>>> import numpy as np
>>> np.set_printoptions(suppress=True, linewidth=140)
>>> rd = lambda a: np.round(a, 1) + 0
>>> W0 = np.loadtxt("case2.csv", delimiter=",")
>>> W0
array([[0., 1., 1., 3., 3.],
       [1., 1., 2., 3., 0.],
       [3., 0., 3., 1., 1.],
       [1., 0., 2., 2., 0.],
       [3., 3., 1., 0., 2.]])
>>> rd(np.sort(np.abs(np.linalg.eigvals(W0))))
array([0.1, 2.3, 2.5, 2.5, 7.3])
>>> rd(np.abs(np.linalg.eigvals(W0)).max())
np.float64(7.3)
>>> (W0 + W0.T) / 2
array([[0. , 1. , 2. , 2. , 3. ],
       [1. , 1. , 1. , 1.5, 1.5],
       [2. , 1. , 3. , 1.5, 1. ],
       [2. , 1.5, 1.5, 2. , 0. ],
       [3. , 1.5, 1. , 0. , 2. ]])
>>> np.linalg.matrix_rank(W0, rtol=0.1)
np.int64(4)
>>> rd(np.linalg.norm(W0, 2) / np.linalg.norm(W0))
np.float64(0.8)
>>> [round(float(x), 1) for x in np.linalg.svd(W0, compute_uv=False)[:3]]
[7.6, 3.9, 3.3]
>>> np.argsort(-np.linalg.norm(W0, axis=0).round(6), kind="stable")[:3]
array([3, 0, 2])
>>> u, g = W0[0], W0[2]
>>> u @ u
np.float64(20.0)
>>> u @ g
np.float64(9.0)
>>> p = (u @ g) / (u @ u) * u
>>> rd(np.linalg.norm(u + g) ** 2 + np.linalg.norm(u - g) ** 2)
np.float64(80.0)
>>> np.outer(u, g)
array([[0., 0., 0., 0., 0.],
       [3., 0., 3., 1., 1.],
       [3., 0., 3., 1., 1.],
       [9., 0., 9., 3., 3.],
       [9., 0., 9., 3., 3.]])
>>> rd(p)
array([0. , 0.4, 0.4, 1.4, 1.4])
>>> np.linalg.matrix_rank(np.outer(u, g))
np.int64(1)
>>> F = np.load("run10.npy")
>>> F
array([[-0.5,  0.7,  1.2],
       [-1.9,  2. ,  5.2],
       [ 0.8, -1. , -2.3],
       [ 1.3, -1.2, -3.2],
       [-3.8,  3.7,  9.4],
       [-0.3,  0.3,  0.8],
       [ 0.2, -0.2, -0.5],
       [-1. ,  0.7,  2.5],
       [ 1.2, -1.1, -2.9],
       [ 1.4, -1.3, -3.6],
       [ 1.4, -1.5, -3.6],
       [ 1.4, -1.3, -3.6],
       [-1. ,  0.9,  2.2],
       [ 1.2, -1.1, -2.8],
       [-0.6,  0.6,  1.7],
       [-0.5,  0.6,  1.3],
       [ 1. , -1.1, -2.5],
       [ 0.1, -0.2, -0.2],
       [-2.4,  2.5,  6.3],
       [ 1.2, -1.1, -2.9],
       [ 1.9, -2.1, -4.8],
       [ 0.9, -0.9, -2.1],
       [-3.3,  3.3,  8.1],
       [ 0.9, -0.9, -2.5]])
>>> hat = F @ np.linalg.solve(F.T @ F, F.T)
>>> rd(np.trace(hat))
np.float64(3.0)
>>> rd(hat @ F[:, 0])
array([-0.5, -1.9,  0.8,  1.3, -3.8, -0.3,  0.2, -1. ,  1.2,  1.4,  1.4,  1.4, -1. ,  1.2, -0.6, -0.5,  1. ,  0.1, -2.4,  1.2,  1.9,  0.9,
       -3.3,  0.9])
>>> Ac = F - F.mean(axis=0)
>>> V = np.linalg.svd(Ac)[2][:1]
>>> other = Ac - Ac @ V.T @ V
>>> np.linalg.norm(other, axis=1).round(6).argmax()
np.int64(7)
>>> rd(np.linalg.norm(other) / np.linalg.norm(Ac))
np.float64(0.0)
>>> rd((Ac @ V.T).std(axis=0))
array([4.4])
>>> Ac = F - F.mean(axis=1)
Traceback (most recent call last):
  File "<python-input-31>", line 1, in <module>
    Ac = F - F.mean(axis=1)
         ~~^~~~~~~~~~~~~~~~
ValueError: operands could not be broadcast together with shapes (24,3) (24,) 
>>> Ac = F - F.mean(axis=0)
>>> left, sig, vt = np.linalg.svd(Ac, full_matrices=False)
>>> np.abs(vt[0]).argmax()
np.int64(2)
>>> rd(sig ** 2 / (sig ** 2).sum())
array([1., 0., 0.])
>>> (np.sign(left[:, 0]) == np.sign(left[0, 0])).astype(int)
array([1, 1, 0, 0, 1, 1, 0, 1, 0, 0, 0, 0, 1, 0, 1, 1, 0, 0, 1, 0, 0, 0, 1, 0])
>>> rd(Ac.mean(axis=0))
array([0., 0., 0.])
>>> rd((sig ** 2).sum() ** 2 / (sig ** 4).sum())
np.float64(1.0)
>>> rd(np.linalg.norm(F, axis=1))
array([ 1.5,  5.9,  2.6,  3.7, 10.8,  0.9,  0.6,  2.8,  3.3,  4.1,  4.1,  4.1,  2.6,  3.2,  1.9,  1.5,  2.9,  0.3,  7.2,  3.3,  5.6,  2.5,
        9.3,  2.8])
>>> rd(np.linalg.norm(F) ** 2 / np.linalg.norm(F, 2) ** 2)
np.float64(1.0)
>>> rd(np.linalg.norm(F[8] - F[2]))
np.float64(0.7)
>>> np.linalg.norm(F, axis=1).argmax()
np.int64(4)
>>> other = np.linalg.invert(W0)
Traceback (most recent call last):
  File "<python-input-43>", line 1, in <module>
    other = np.linalg.invert(W0)
            ^^^^^^^^^^^^^^^^
AttributeError: module 'numpy.linalg' has no attribute 'invert'
>>> other = np.linalg.inv(W0)
>>> rd(np.linalg.cond(W0))
np.float64(180.6)
>>> rd(np.linalg.det(W0) * np.linalg.det(other))
np.float64(1.0)
>>> rd(W0 @ other)
array([[1., 0., 0., 0., 0.],
       [0., 1., 0., 0., 0.],
       [0., 0., 1., 0., 0.],
       [0., 0., 0., 1., 0.],
       [0., 0., 0., 0., 1.]])
>>> rd(np.linalg.det(W0) * other)
array([[  0.,  42.,  28., -77., -14.],
       [ -1., -22., -17.,  43.,  10.],
       [ -1., -50., -31.,  92.,  17.],
       [  1.,  29.,  17., -50., -10.],
       [  2.,  -5.,  -1.,   5.,   1.]])
>>> (np.abs(other) > 1e-9).astype(int)
array([[0, 1, 1, 1, 1],
       [1, 1, 1, 1, 1],
       [1, 1, 1, 1, 1],
       [1, 1, 1, 1, 1],
       [1, 1, 1, 1, 1]])
>>> rd(np.linalg.slogdet(W0)[0])
np.float64(1.0)
>>> K = np.array([[4, 4, 2, 0, 0, 0],
...     [0, 2, 4, 0, 0, 0],
...     [2, 0, 4, 0, 0, 0],
...     [2, 2, 1, 6, 6, 3],
...     [0, 1, 2, 0, 3, 6],
...     [1, 0, 2, 3, 0, 6]])
>>> K
array([[4, 4, 2, 0, 0, 0],
       [0, 2, 4, 0, 0, 0],
       [2, 0, 4, 0, 0, 0],
       [2, 2, 1, 6, 6, 3],
       [0, 1, 2, 0, 3, 6],
       [1, 0, 2, 3, 0, 6]])
>>> (K - K.T) / 2
array([[ 0. ,  2. ,  0. , -1. ,  0. , -0.5],
       [-2. ,  0. ,  2. , -1. , -0.5,  0. ],
       [ 0. , -2. ,  0. , -0.5, -1. , -1. ],
       [ 1. ,  1. ,  0.5,  0. ,  3. ,  0. ],
       [ 0. ,  0.5,  1. , -3. ,  0. ,  3. ],
       [ 0.5,  0. ,  1. ,  0. , -3. ,  0. ]])
>>> np.allclose(K @ K.T, K.T @ K)
False
>>> rd(np.abs(np.linalg.eigvals(K)).max())
np.float64(10.8)
>>> np.allclose(K, K.T)
False
>>> np.linalg.matrix_power(K, 2)
array([[20, 24, 32,  0,  0,  0],
       [ 8,  4, 24,  0,  0,  0],
       [16,  8, 20,  0,  0,  0],
       [25, 30, 40, 45, 54, 72],
       [10,  5, 30, 18,  9, 54],
       [20, 10, 25, 36, 18, 45]])
>>> K @ K
array([[20, 24, 32,  0,  0,  0],
       [ 8,  4, 24,  0,  0,  0],
       [16,  8, 20,  0,  0,  0],
       [25, 30, 40, 45, 54, 72],
       [10,  5, 30, 18,  9, 54],
       [20, 10, 25, 36, 18, 45]])
>>> rd(np.sort(np.abs(np.linalg.eigvals(K))))
array([ 2.8,  2.8,  4.2,  4.2,  7.2, 10.8])
>>> other = K ** -1
Traceback (most recent call last):
  File "<python-input-60>", line 1, in <module>
    other = K ** -1
            ~~^^~~~
ValueError: Integers to negative integer powers are not allowed.
>>> other = np.linalg.invert(K)
Traceback (most recent call last):
  File "<python-input-61>", line 1, in <module>
    other = np.linalg.invert(K)
            ^^^^^^^^^^^^^^^^
AttributeError: module 'numpy.linalg' has no attribute 'invert'
>>> other = np.linalg.inv(K)
>>> rd(np.linalg.cond(K))
np.float64(6.8)
>>> rd(np.linalg.det(K) * other)
array([[ 1512., -3024.,  2268.,     0.,     0.,     0.],
       [ 1512.,  2268., -3024.,     0.,     0.,     0.],
       [ -756.,  1512.,  1512.,     0.,     0.,     0.],
       [ -504.,  1008.,  -756.,  1008., -2016.,  1512.],
       [ -504.,  -756.,  1008.,  1008.,  1512., -2016.],
       [  252.,  -504.,  -504.,  -504.,  1008.,  1008.]])
>>> rd(np.linalg.det(K) * np.linalg.det(other))
np.float64(1.0)
>>> rd(K @ other)
array([[1., 0., 0., 0., 0., 0.],
       [0., 1., 0., 0., 0., 0.],
       [0., 0., 1., 0., 0., 0.],
       [0., 0., 0., 1., 0., 0.],
       [0., 0., 0., 0., 1., 0.],
       [0., 0., 0., 0., 0., 1.]])
>>> rd(np.linalg.norm(K, "nuc"))
np.float64(33.9)
>>> rd(np.linalg.norm(K, 2))
np.float64(12.5)
>>> rd(np.linalg.norm(K) ** 2 / np.linalg.norm(K, 2) ** 2)
np.float64(1.7)
